$ python -q
>>> import numpy as np
>>> from numpy import linalg as LA
>>> np.set_printoptions(suppress=True, linewidth=160)
>>> K = np.array([[2, 3, -1], [0, 1, 0], [0, 0, -1]])
>>> r0 = np.array([3, 1, 1])
>>> A2 = K + np.outer(r0, np.eye(3)[1])
>>> np.round(LA.det(A2) / LA.det(K), 3), np.round(1 + LA.solve(K, r0)[1], 3)
(np.float64(2.0), np.float64(2.0))
>>> LA.matrix_rank(LA.inv(A2) - LA.inv(K), tol=1e-8)
np.int64(1)
>>> LA.matrix_rank(A2 - K)
np.int64(1)
>>> w1 = np.array([[5, 3, 6, 5, 4], [7, 7, 0, 7, 7], [6, 0, 1, 0, 2]])
>>> coef = np.array([5, 4, -5, 1, 0])
>>> H = np.maximum(K @ w1 + coef, 0)
>>> LA.matrix_rank(H)
np.int64(3)
>>> np.round((H > 0).mean(axis=0), 3)
array([0.667, 1.   , 0.333, 1.   , 0.667])
>>> basis = np.array([[-1, 2], [3, -1], [2, 1], [3, 3], [1, -3]])
>>> H @ basis
array([[198,  50],
       [ 52,  16],
       [ 15,  -1]])
>>> w1 @ basis
array([[35, 16],
       [42,  7],
       [-2,  7]])
>>> (H @ basis).round(6).argmax(axis=1)
array([0, 0, 0])
>>> O, Rm = LA.qr(K)
>>> np.abs(np.diag(Rm))
array([2., 1., 1.])
>>> O.shape, Rm.shape
((3, 3), (3, 3))
>>> print(O)
[[ 1.  0.  0.]
 [-0.  1.  0.]
 [-0. -0.  1.]]
>>> abs(Rm[0, 0]), round(LA.norm(K[:, 0]), 3)
(np.float64(2.0), np.float64(2.0))
>>> A = np.load("test4.npy")
>>> A.round(3)
array([[-0.105, -0.633,  0.763, -0.074],
       [-0.157, -0.609, -0.467,  0.621],
       [-0.889,  0.34 ,  0.184,  0.247],
       [ 0.418,  0.335,  0.407,  0.74 ]])
>>> round(float(A[:, 1] @ A[:, 0]), 3)
-0.0
>>> print(np.round(A.T @ A, 3) + 0)
[[1. 0. 0. 0.]
 [0. 1. 0. 0.]
 [0. 0. 1. 0.]
 [0. 0. 0. 1.]]
>>> vec = np.array([1, 3, 3, 2])
>>> round(LA.norm(vec), 3), round(float(LA.norm(A @ vec)), 3)
(np.float64(4.796), 4.796)
>>> np.round(np.sort(np.abs(np.degrees(np.angle(LA.eigvals(A))))), 3)
array([  0.   ,  83.964,  83.964, 180.   ])
>>> np.round(np.abs(LA.eigvals(A)), 3)
array([1., 1., 1., 1.])
>>> np.round(A.T @ (A @ vec), 3)
array([1., 3., 3., 2.])
>>> np.round(LA.inv(A), 3)
array([[-0.105, -0.157, -0.889,  0.418],
       [-0.633, -0.609,  0.34 ,  0.335],
       [ 0.763, -0.467,  0.184,  0.407],
       [-0.074,  0.621,  0.247,  0.74 ]])
>>> round(float(np.einsum("ij,ji->", A, A)), 3)
0.044
>>> print(np.round(np.kron(np.eye(2, dtype=int), A), 3))
[[-0.105 -0.633  0.763 -0.074 -0.    -0.     0.    -0.   ]
 [-0.157 -0.609 -0.467  0.621 -0.    -0.    -0.     0.   ]
 [-0.889  0.34   0.184  0.247 -0.     0.     0.     0.   ]
 [ 0.418  0.335  0.407  0.74   0.     0.     0.     0.   ]
 [-0.    -0.     0.    -0.    -0.105 -0.633  0.763 -0.074]
 [-0.    -0.    -0.     0.    -0.157 -0.609 -0.467  0.621]
 [-0.     0.     0.     0.    -0.889  0.34   0.184  0.247]
 [ 0.     0.     0.     0.     0.418  0.335  0.407  0.74 ]]
>>> print(np.round(LA.eigvals(A).sum().real, 3))
0.21
